In [1]: import numpy as np

In [2]: np.set_printoptions(suppress=True, linewidth=140)

In [3]: E = np.loadtxt("sample7.csv", delimiter=",")

In [4]: E.round(3)
Out[4]: 
array([[-0.371, -0.442,  0.575, -0.575,  0.002, -0.071],
       [ 0.404, -0.463, -0.401, -0.279,  0.588, -0.195],
       [-0.674,  0.244, -0.396, -0.192,  0.411,  0.351],
       [ 0.202, -0.175, -0.379, -0.44 , -0.573,  0.513],
       [-0.404, -0.215, -0.457,  0.049, -0.395, -0.65 ],
       [-0.202, -0.673, -0.001,  0.599,  0.019,  0.383]])

In [5]: np.round((E + E.T) / 2, 3)
Out[5]: 
array([[-0.371, -0.019, -0.049, -0.187, -0.201, -0.137],
       [-0.019, -0.463, -0.078, -0.227,  0.186, -0.434],
       [-0.049, -0.078, -0.396, -0.285, -0.023,  0.175],
       [-0.187, -0.227, -0.285, -0.44 , -0.262,  0.556],
       [-0.201,  0.186, -0.023, -0.262, -0.395, -0.316],
       [-0.137, -0.434,  0.175,  0.556, -0.316,  0.383]])

In [6]: np.round(np.trace(E), 3)
Out[6]: np.float64(-1.681)

In [7]: np.allclose(E, E.T)
Out[7]: False

In [8]: np.round(E.reshape(-1, 2), 3)
Out[8]: 
array([[-0.371, -0.442],
       [ 0.575, -0.575],
       [ 0.002, -0.071],
       [ 0.404, -0.463],
       [-0.401, -0.279],
       [ 0.588, -0.195],
       [-0.674,  0.244],
       [-0.396, -0.192],
       [ 0.411,  0.351],
       [ 0.202, -0.175],
       [-0.379, -0.44 ],
       [-0.573,  0.513],
       [-0.404, -0.215],
       [-0.457,  0.049],
       [-0.395, -0.65 ],
       [-0.202, -0.673],
       [-0.001,  0.599],
       [ 0.019,  0.383]])

In [9]: np.round(E.ravel(order="F"), 3)
Out[9]: 
array([-0.371,  0.404, -0.674,  0.202, -0.404, -0.202, -0.442, -0.463,  0.244, -0.175, -0.215, -0.673,  0.575, -0.401, -0.396, -0.379,
       -0.457, -0.001, -0.575, -0.279, -0.192, -0.44 ,  0.049,  0.599,  0.002,  0.588,  0.411, -0.573, -0.395,  0.019, -0.071, -0.195,
        0.351,  0.513, -0.65 ,  0.383])

In [10]: blk = E.reshape(6, 2, -1)

In [11]: blk.shape
Out[11]: (6, 2, 3)

In [12]: blk[:, 0].round(3)
Out[12]: 
array([[-0.371, -0.442,  0.575],
       [ 0.404, -0.463, -0.401],
       [-0.674,  0.244, -0.396],
       [ 0.202, -0.175, -0.379],
       [-0.404, -0.215, -0.457],
       [-0.202, -0.673, -0.001]])

In [13]: rng = np.random.default_rng(804719)

In [14]: Y = E + rng.integers(-2, 3, (6, 2)) @ rng.integers(-2, 3, (2, 6))

In [15]: Y.round(3)
Out[15]: 
array([[-4.371, -0.442, -5.425,  3.425, -1.998,  7.929],
       [ 4.404, -0.463,  5.599, -4.279,  2.588, -8.195],
       [ 1.326,  0.244,  2.604, -2.192,  1.411, -3.649],
       [-3.798, -0.175, -6.379,  3.56 , -2.573,  8.513],
       [-1.404, -0.215, -1.457,  1.049, -2.395,  1.35 ],
       [-4.202, -0.673, -6.001,  4.599, -1.981,  8.383]])

In [16]: Y - E
Out[16]: 
array([[-4.,  0., -6.,  4., -2.,  8.],
       [ 4.,  0.,  6., -4.,  2., -8.],
       [ 2.,  0.,  3., -2.,  1., -4.],
       [-4.,  0., -6.,  4., -2.,  8.],
       [-1.,  0., -1.,  1., -2.,  2.],
       [-4.,  0., -6.,  4., -2.,  8.]])

In [17]: np.linalg.cond(Y) > 100
Out[17]: np.True_

In [18]: round(np.log10(np.linalg.cond(Y)))
Out[18]: 2

In [19]: np.argsort(-np.linalg.norm(Y, axis=0).round(6), kind="stable")[:3]
Out[19]: array([5, 2, 0])

In [20]: round(np.linalg.norm(Y, 2) / np.linalg.norm(Y), 3)
Out[20]: np.float64(0.994)

In [21]: data = np.loadtxt("layer16.csv", delimiter=",")

In [22]: data
Out[22]: 
array([[-1.,  1.,  0.,  0.,  0.,  0.,  0.,  0.,  0.,  0.],
       [ 0., -1.,  1.,  0.,  0.,  0.,  0.,  0.,  0.,  0.],
       [ 0.,  0., -1.,  1.,  0.,  0.,  0.,  0.,  0.,  0.],
       [ 0.,  0.,  0., -1.,  1.,  0.,  0.,  0.,  0.,  0.],
       [ 0.,  0.,  0.,  0., -1.,  1.,  0.,  0.,  0.,  0.],
       [ 0.,  0.,  0.,  0.,  0., -1.,  1.,  0.,  0.,  0.],
       [ 0.,  0.,  0.,  0.,  0.,  0., -1.,  1.,  0.,  0.],
       [ 0.,  0.,  0.,  0.,  0.,  0.,  0., -1.,  1.,  0.],
       [ 0.,  0.,  0.,  0.,  0.,  0.,  0.,  0., -1.,  1.],
       [ 0.,  0.,  0.,  0.,  0.,  0.,  0.,  0.,  0., -1.]])

In [23]: # triangular, det is the product of the diagonal

In [24]: x0 = np.array([-2, -2, 0, -1, -1, 5, -3, 2, -3, 1])

In [25]: target = data @ x0

In [26]: target
Out[26]: array([ 0.,  2., -1.,  0.,  6., -8.,  5., -5.,  4., -1.])

In [27]: np.round(np.linalg.solve(data, target), 3)
Out[27]: array([-2., -2., -0., -1., -1.,  5., -3.,  2., -3.,  1.])

In [28]: u = np.array([-7, 5, -8, 6, 0, -9, -2, -8, 4, -4])

In [29]: Y = data + np.outer(u, np.eye(10)[0])

In [30]: np.linalg.matrix_rank(np.linalg.inv(Y) - np.linalg.inv(data), tol=1e-8)
Out[30]: np.int64(1)

In [31]: np.linalg.matrix_rank(Y - data)
Out[31]: np.int64(1)

In [32]: F = np.load("mat.npy")

In [33]: F
Out[33]: 
array([[-4,  3, -4,  9, -6,  7, -9, -7,  6],
       [-8, -7, -4, -8,  7,  4,  9,  2, -8],
       [ 9,  5, -9, -4, -6, -5,  0,  1,  0],
       [ 6,  6, -5, -8,  9,  6,  3,  5, -1],
       [-8,  6,  2, -7, -1,  2, -6,  3, -4],
       [-1, -8, -6, -6,  1, -2,  2,  9, -6],
       [ 3, -5, -8, -8,  6,  9,  9, -7,  3],
       [-9,  0,  6,  1,  4, -1,  9,  7, -5],
       [-1, -3, -7, -1, -2,  3,  6, -9, -7],
       [ 3,  5,  2, -6, -4,  9,  1,  4,  9],
       [-7,  6,  2,  3,  8,  9,  6, -6,  9]])

In [34]: Y = np.c_[F[:, :6] @ np.array([[2, 3, -2, 3, 2, 2],
    ...:     [1, -3, -3, 3, 1, 0],
    ...:     [1, -3, -2, 1, 1, 1],
    ...:     [3, 2, -3, -3, -3, 3],
    ...:     [3, 2, 1, -2, -1, 3],
    ...:     [-2, -1, -1, -3, -1, -2]]), np.array([1, -2, 1, -2, -2, -3, 0, -2, -3, 2, 3])]

In [35]: Y
Out[35]: 
array([[-14, -10, -33, -43, -37, -17,   1],
       [-38,   3,  72, -51, -14, -31,  -2],
       [ -6,  24,  -4,  72,  37, -11,   1],
       [  4,  11,   7,  19,  22,  -2,  -2],
       [-36, -66,  12,  13,  12, -42,  -2],
       [-27,  31,  59, -11,   3, -19,  -3],
       [-31,  35,  46, -29,   2, -26,   0],
       [  5, -34,   8, -29, -18,   5,  -2],
       [-27,  18,  23, -21, -10, -24,  -3],
       [-35, -41, -20,  25,  26, -40,   2],
       [  9, -32, -18, -53, -32,   3,   3]])

In [36]: np.linalg.matrix_rank(Y)
Out[36]: np.int64(7)

In [37]: np.linalg.matrix_rank(np.c_[F, Y])
Out[37]: np.int64(10)
